$ python3 -q
>>> import numpy as np
>>> from numpy import linalg as LA
>>> np.set_printoptions(suppress=True, linewidth=160)
>>> tidy = lambda a: np.round(a, 2) + 0
>>> M = np.loadtxt("layer10.csv", delimiter=",")
>>> M
array([[ 4.1,  4. ,  1. ,  0. ,  2. , -4. , -2. , -1. , -1. ],
       [ 1. , -2.9,  3. ,  5. , -5. , -3. ,  0. , -4. ,  3. ],
       [-4. , -2. ,  3.1, -2. ,  3. ,  3. ,  4. ,  4. , -5. ],
       [-3. ,  1. ,  3. ,  4.1, -2. , -2. , -4. ,  2. ,  1. ],
       [ 4. , -5. ,  2. ,  5. ,  0.1, -4. ,  3. ,  3. , -5. ],
       [-4. ,  5. , -2. , -2. ,  4. , -3.9,  1. , -2. , -2. ],
       [-5. ,  0. , -5. ,  4. ,  5. ,  3. , -0.9, -2. , -1. ],
       [ 2. ,  0. , -4. ,  2. , -4. , -3. , -3. ,  2.1,  4. ],
       [ 4. ,  4. ,  1. ,  0. ,  2. , -4. , -2. , -1. , -0.9]])
>>> rng = np.random.default_rng(18530)
>>> lab = rng.permutation(9)
>>> other = M[:, lab] * rng.choice([-1, 1], 9)
>>> other
array([[-1. , -4. , -4.1,  4. , -2. ,  1. , -0. , -1. ,  2. ],
       [ 3. , -3. , -1. , -2.9,  0. ,  4. , -5. , -3. , -5. ],
       [-5. ,  3. ,  4. , -2. ,  4. , -4. ,  2. , -3.1,  3. ],
       [ 1. , -2. ,  3. ,  1. , -4. , -2. , -4.1, -3. , -2. ],
       [-5. , -4. , -4. , -5. ,  3. , -3. , -5. , -2. ,  0.1],
       [-2. , -3.9,  4. ,  5. ,  1. ,  2. ,  2. ,  2. ,  4. ],
       [-1. ,  3. ,  5. ,  0. , -0.9,  2. , -4. ,  5. ,  5. ],
       [ 4. , -3. , -2. ,  0. , -3. , -2.1, -2. ,  4. , -4. ],
       [-0.9, -4. , -4. ,  4. , -2. ,  1. , -0. , -1. ,  2. ]])
>>> U, _, Vh = LA.svd(M.T @ other)
>>> tidy(LA.lstsq(M, other)[0])
array([[ 0.,  0., -1.,  0.,  0.,  0.,  0.,  0.,  0.],
       [ 0.,  0.,  0.,  1.,  0.,  0.,  0.,  0.,  0.],
       [ 0.,  0.,  0.,  0.,  0.,  0.,  0., -1.,  0.],
       [ 0.,  0.,  0.,  0.,  0.,  0., -1.,  0.,  0.],
       [ 0.,  0.,  0.,  0.,  0.,  0.,  0.,  0.,  1.],
       [ 0.,  1.,  0.,  0.,  0.,  0.,  0.,  0.,  0.],
       [ 0.,  0.,  0.,  0.,  1.,  0.,  0.,  0.,  0.],
       [ 0.,  0.,  0.,  0.,  0., -1.,  0.,  0.,  0.],
       [ 1.,  0.,  0.,  0.,  0.,  0.,  0.,  0.,  0.]])
>>> tidy(LA.norm(M, 2) / LA.norm(M))
np.float64(0.56)
>>> LA.matrix_rank(M, rtol=0.1)
np.int64(7)
>>> [round(float(x), 2) for x in LA.svd(M, compute_uv=False)[:3]]
[15.9, 13.46, 11.97]
>>> round(np.log10(LA.cond(M)))
3
>>> t3 = np.stack([M, -2 * M, M[::-1]])
>>> t3.shape
(3, 9, 9)
>>> LA.matrix_rank(t3)
array([9, 9, 9])
>>> LA.matrix_rank(t3.reshape(3, -1))
np.int64(2)
>>> A = np.load("block11.npy")
>>> A
array([[-2,  0,  0,  0,  0],
       [-2,  0,  0,  0,  0],
       [-2,  1,  2,  0,  0],
       [-2,  2, -2,  1,  0],
       [-1, -1,  2,  1, -2]])
>>> tidy(LA.det(2 * A)), tidy(LA.det(A))
(np.float64(0.0), np.float64(0.0))
>>> np.einsum("ii->", A)
np.int64(-1)
>>> print(np.kron(np.eye(2, dtype=int), A))
[[-2  0  0  0  0  0  0  0  0  0]
 [-2  0  0  0  0  0  0  0  0  0]
 [-2  1  2  0  0  0  0  0  0  0]
 [-2  2 -2  1  0  0  0  0  0  0]
 [-1 -1  2  1 -2  0  0  0  0  0]
 [ 0  0  0  0  0 -2  0  0  0  0]
 [ 0  0  0  0  0 -2  0  0  0  0]
 [ 0  0  0  0  0 -2  1  2  0  0]
 [ 0  0  0  0  0 -2  2 -2  1  0]
 [ 0  0  0  0  0 -1 -1  2  1 -2]]
>>> tidy(LA.det(A[::-1]))
np.float64(0.0)
>>> np.einsum("ij,ji->", A, A)
np.int64(13)
>>> f = np.array([1, -3, -1])
>>> np.correlate(A[4], A[3], "full")
array([ 0, -1,  1,  2, -3,  2,  2, -6,  4])
>>> print(np.polyval(f, A[4]))
[ 3  3 -3 -3  9]
>>> np.array([np.convolve(row, f, "same") for row in A])
array([[ 6,  2,  0,  0,  0],
       [ 6,  2,  0,  0,  0],
       [ 7,  1, -7, -2,  0],
       [ 8, -6,  5, -1, -1],
       [ 2,  6, -4, -7,  5]])
>>> np.convolve(A[4], f)
array([-1,  2,  6, -4, -7,  5,  2])
>>> lab = rng.permutation(5)
>>> print(lab)
[3 2 0 1 4]
>>> other = A[lab][:, lab]
>>> tidy(LA.det(other)), tidy(LA.det(A[lab]))
(np.float64(0.0), np.float64(0.0))
>>> np.allclose(other, A)
False
>>> tidy(np.sort(np.abs(LA.eigvals(other))))
array([0., 1., 2., 2., 2.])
>>> np.trace(other)
np.int64(-1)
>>> other
array([[ 1, -2, -2,  2,  0],
       [ 0,  2, -2,  1,  0],
       [ 0,  0, -2,  0,  0],
       [ 0,  0, -2,  0,  0],
       [ 1,  2, -1, -1, -2]])
>>> E = np.loadtxt("arr.csv", delimiter=",")
>>> tidy(E)
array([[ 1.78,  0.02, -1.05, -0.08, -0.58,  0.36,  0.66, -0.15,  0.09],
       [ 0.02,  2.51, -0.39,  0.05,  0.3 , -0.53, -0.13,  0.01,  0.09],
       [-1.05, -0.39,  0.98, -0.28,  0.03, -0.13, -0.1 ,  0.69,  0.3 ],
       [-0.08,  0.05, -0.28,  2.14, -0.06, -0.14, -0.39,  0.49, -0.93],
       [-0.58,  0.3 ,  0.03, -0.06,  2.43,  0.46,  0.57, -0.35, -0.16],
       [ 0.36, -0.53, -0.13, -0.14,  0.46,  2.27, -0.4 ,  0.13, -0.2 ],
       [ 0.66, -0.13, -0.1 , -0.39,  0.57, -0.4 ,  2.11,  0.76, -0.26],
       [-0.15,  0.01,  0.69,  0.49, -0.35,  0.13,  0.76,  2.06,  0.19],
       [ 0.09,  0.09,  0.3 , -0.93, -0.16, -0.2 , -0.26,  0.19,  1.72]])
>>> rank = LA.matrix_rank(E)
>>> rank
np.int64(7)
>>> null = LA.svd(E)[2][rank:].T
>>> LA.matrix_rank(E.T @ E), LA.matrix_rank(E @ E.T)
(np.int64(7), np.int64(7))
>>> [int(LA.matrix_rank(E[:i])) for i in range(1, len(E) + 1)]
[1, 2, 3, 4, 5, 6, 7, 7, 7]
>>> np.allclose(E @ null, 0)
True
>>> print([int(LA.matrix_rank(E[:, :j + 1])) for j in range(9)])
[1, 2, 3, 4, 5, 6, 7, 7, 7]
>>> tidy(null @ null.T)
array([[ 0.37,  0.01,  0.37, -0.04,  0.14, -0.11, -0.19,  0.03, -0.14],
       [ 0.01,  0.03,  0.1 ,  0.06, -0.03,  0.04,  0.06, -0.08,  0.03],
       [ 0.37,  0.1 ,  0.66,  0.14,  0.03,  0.02,  0.02, -0.23, -0.03],
       [-0.04,  0.06,  0.14,  0.13, -0.09,  0.11,  0.17, -0.18,  0.1 ],
       [ 0.14, -0.03,  0.03, -0.09,  0.1 , -0.1 , -0.16,  0.12, -0.1 ],
       [-0.11,  0.04,  0.02,  0.11, -0.1 ,  0.1 ,  0.16, -0.13,  0.1 ],
       [-0.19,  0.06,  0.02,  0.17, -0.16,  0.16,  0.27, -0.21,  0.16],
       [ 0.03, -0.08, -0.23, -0.18,  0.12, -0.13, -0.21,  0.24, -0.12],
       [-0.14,  0.03, -0.03,  0.1 , -0.1 ,  0.1 ,  0.16, -0.12,  0.1 ]])
>>> null.shape
(9, 2)
>>> vals, evecs = LA.eigh(E)
>>> vec = np.array([0, 0, -3, -3, -1, 1, 1, -2, 1])
>>> tidy(evecs * np.maximum(vals, 0) @ evecs.T)
array([[ 1.78,  0.02, -1.05, -0.08, -0.58,  0.36,  0.66, -0.15,  0.09],
       [ 0.02,  2.51, -0.39,  0.05,  0.3 , -0.53, -0.13,  0.01,  0.09],
       [-1.05, -0.39,  0.98, -0.28,  0.03, -0.13, -0.1 ,  0.69,  0.3 ],
       [-0.08,  0.05, -0.28,  2.14, -0.06, -0.14, -0.39,  0.49, -0.93],
       [-0.58,  0.3 ,  0.03, -0.06,  2.43,  0.46,  0.57, -0.35, -0.16],
       [ 0.36, -0.53, -0.13, -0.14,  0.46,  2.27, -0.4 ,  0.13, -0.2 ],
       [ 0.66, -0.13, -0.1 , -0.39,  0.57, -0.4 ,  2.11,  0.76, -0.26],
       [-0.15,  0.01,  0.69,  0.49, -0.35,  0.13,  0.76,  2.06,  0.19],
       [ 0.09,  0.09,  0.3 , -0.93, -0.16, -0.2 , -0.26,  0.19,  1.72]])
>>> tidy(LA.eigvalsh(E[1:, 1:]))
array([0.  , 0.77, 1.42, 2.04, 3.  , 3.  , 3.  , 3.  ])
>>> tidy(evecs * np.abs(vals) @ evecs.T)
array([[ 1.78,  0.02, -1.05, -0.08, -0.58,  0.36,  0.66, -0.15,  0.09],
       [ 0.02,  2.51, -0.39,  0.05,  0.3 , -0.53, -0.13,  0.01,  0.09],
       [-1.05, -0.39,  0.98, -0.28,  0.03, -0.13, -0.1 ,  0.69,  0.3 ],
       [-0.08,  0.05, -0.28,  2.14, -0.06, -0.14, -0.39,  0.49, -0.93],
       [-0.58,  0.3 ,  0.03, -0.06,  2.43,  0.46,  0.57, -0.35, -0.16],
       [ 0.36, -0.53, -0.13, -0.14,  0.46,  2.27, -0.4 ,  0.13, -0.2 ],
       [ 0.66, -0.13, -0.1 , -0.39,  0.57, -0.4 ,  2.11,  0.76, -0.26],
       [-0.15,  0.01,  0.69,  0.49, -0.35,  0.13,  0.76,  2.06,  0.19],
       [ 0.09,  0.09,  0.3 , -0.93, -0.16, -0.2 , -0.26,  0.19,  1.72]])
>>> tidy(vec @ E @ vec)
np.float64(53.21)
>>> tidy(vec @ E @ vec / (vec @ vec)), tidy(vals[0]), tidy(vals[-1])
(np.float64(2.05), np.float64(0.0), np.float64(3.0))
>>> U, s, Vh = LA.svd(E)
>>> print(tidy(s))
[3. 3. 3. 3. 3. 2. 1. 0. 0.]
>>> other = U[:, :7] @ np.diag(s[:7]) @ Vh[:7]
>>> tidy(LA.norm(E - other, 2)), tidy(s[7])
(np.float64(0.0), np.float64(0.0))
>>> tidy(np.abs(E - other).max())
np.float64(0.0)
>>> LA.matrix_rank(other)
np.int64(7)
>>> tidy(LA.norm(E - other) / LA.norm(E))
np.float64(0.0)
>>> K = np.load("mat.npy")
>>> K
array([[-2, -1,  0,  0],
       [-3, -2,  0,  0],
       [ 0,  0, -2, -1],
       [ 0,  0, -3, -2]])
>>> tidy(LA.det(A))
np.float64(0.0)
>>> A @ A
array([[ 4,  0,  0,  0,  0],
       [ 4,  0,  0,  0,  0],
       [-2,  2,  4,  0,  0],
       [ 2,  0, -6,  1,  0],
       [ 0,  6, -2, -1,  4]])
>>> np.trace(A)
np.int64(-1)
>>> LA.matrix_power(A, 3)
array([[ -8,   0,   0,   0,   0],
       [ -8,   0,   0,   0,   0],
       [ -8,   4,   8,   0,   0],
       [  6,  -4, -14,   1,   0],
       [-10,  -8,   6,   3,  -8]])
>>> (A - A.T) / 2
array([[ 0. ,  1. ,  1. ,  1. ,  0.5],
       [-1. ,  0. , -0.5, -1. ,  0.5],
       [-1. ,  0.5,  0. ,  1. , -1. ],
       [-1. ,  1. , -1. ,  0. , -0.5],
       [-0.5, -0.5,  1. ,  0.5,  0. ]])
>>> np.allclose(A, A.T)
False
>>> def softmax(z):
...     e = np.exp(z - z.max(axis=-1, keepdims=True))
...     return e / e.sum(axis=-1, keepdims=True)
... 
>>> print(tidy(softmax(K[3])))
[0.46 0.46 0.02 0.06]
>>> print(tidy(softmax(K).sum(axis=1)))
[1. 1. 1. 1.]
>>> S = K @ K.T / np.sqrt(4)
>>> softmax(S).round(6).argmax(axis=1)
array([1, 1, 3, 3])
>>> tidy(softmax(S + np.triu(np.full(S.shape, -np.inf), 1)))
array([[1.  , 0.  , 0.  , 0.  ],
       [0.08, 0.92, 0.  , 0.  ],
       [0.07, 0.07, 0.86, 0.  ],
       [0.  , 0.  , 0.08, 0.92]])
>>> f = np.array([2, -2, -2, 2])
>>> other = K + np.outer(f, np.eye(4)[1])
>>> LA.matrix_rank(other - K)
np.int64(1)
>>> other
array([[-2.,  1.,  0.,  0.],
       [-3., -4.,  0.,  0.],
       [ 0., -2., -2., -1.],
       [ 0.,  2., -3., -2.]])
>>> print((K != 0).astype(int))
[[1 1 0 0]
 [1 1 0 0]
 [0 0 1 1]
 [0 0 1 1]]
>>> K @ K
array([[ 7,  4,  0,  0],
       [12,  7,  0,  0],
       [ 0,  0,  7,  4],
       [ 0,  0, 12,  7]])
>>> tidy(np.sort(LA.eigvals(K).real))
array([-3.73, -3.73, -0.27, -0.27])
>>> vec = np.array([3, 3, 3, 2])
>>> y = K @ vec
>>> b, lr = np.zeros(4), 1 / LA.norm(K, 2) ** 2
>>> for i in range(12):
...     b -= lr * K.T @ (K @ b - y)
...     if i % 2 == 0: print(i, round(LA.norm(K @ b - y), 2))
... 
0 0.23
2 0.23
4 0.23
6 0.23
8 0.23
10 0.22
>>> tidy(b)
array([3.49, 2.2 , 3.06, 1.9 ])
>>> t = rng.uniform(0, 2 * np.pi, 27)
>>> Q, _ = LA.qr(np.array([[-1.3, -1.4], [-1.5, 0.0], [1.4, 0.7]]))
>>> W0 = 3 * np.c_[np.cos(t), np.sin(t)] @ Q.T
>>> tidy(W0)
array([[-2.27,  1.95,  0.16],
       [ 2.72, -0.26, -1.23],
       [-1.08,  2.68, -0.8 ],
       [-1.27,  2.63, -0.68],
       [-1.97, -1.47,  1.72],
       [-2.74,  0.63,  1.05],
       [ 2.42,  0.77, -1.59],
       [ 1.57,  1.88, -1.73],
       [-2.57,  1.44,  0.56],
       [ 0.71,  2.45, -1.58],
       [-2.02,  2.22, -0.1 ],
       [ 1.21, -2.65,  0.72],
       [-1.7 ,  2.44, -0.37],
       [-0.2 , -2.64,  1.42],
       [ 2.11,  1.29, -1.7 ],
       [ 2.14,  1.24, -1.69],
       [-2.32, -0.97,  1.64],
       [ 2.32,  0.96, -1.64],
       [-2.69,  0.04,  1.33],
       [-0.68, -2.46,  1.57],
       [ 1.26,  2.13, -1.7 ],
       [ 0.71, -2.73,  1.01],
       [-2.39,  1.78,  0.31],
       [ 1.66, -2.46,  0.4 ],
       [-1.28, -2.12,  1.7 ],
       [-2.73,  0.36,  1.19],
       [ 0.57,  2.51, -1.54]])
>>> other = A + rng.integers(-2, 3, (5, 4)) @ rng.integers(-2, 3, (4, 5))
>>> other
array([[ 0, -3, -2, -4,  4],
       [-3, -2,  2,  6,  0],
       [-6,  2, -2, -2, -2],
       [ 5, -5,  2,  3,  8],
       [ 1,  2,  8,  7, -2]])
>>> LA.matrix_rank(other - A, tol=1e-8)
np.int64(4)
>>> np.abs(other - A).sum(axis=1)
array([15, 11, 13, 28, 17])
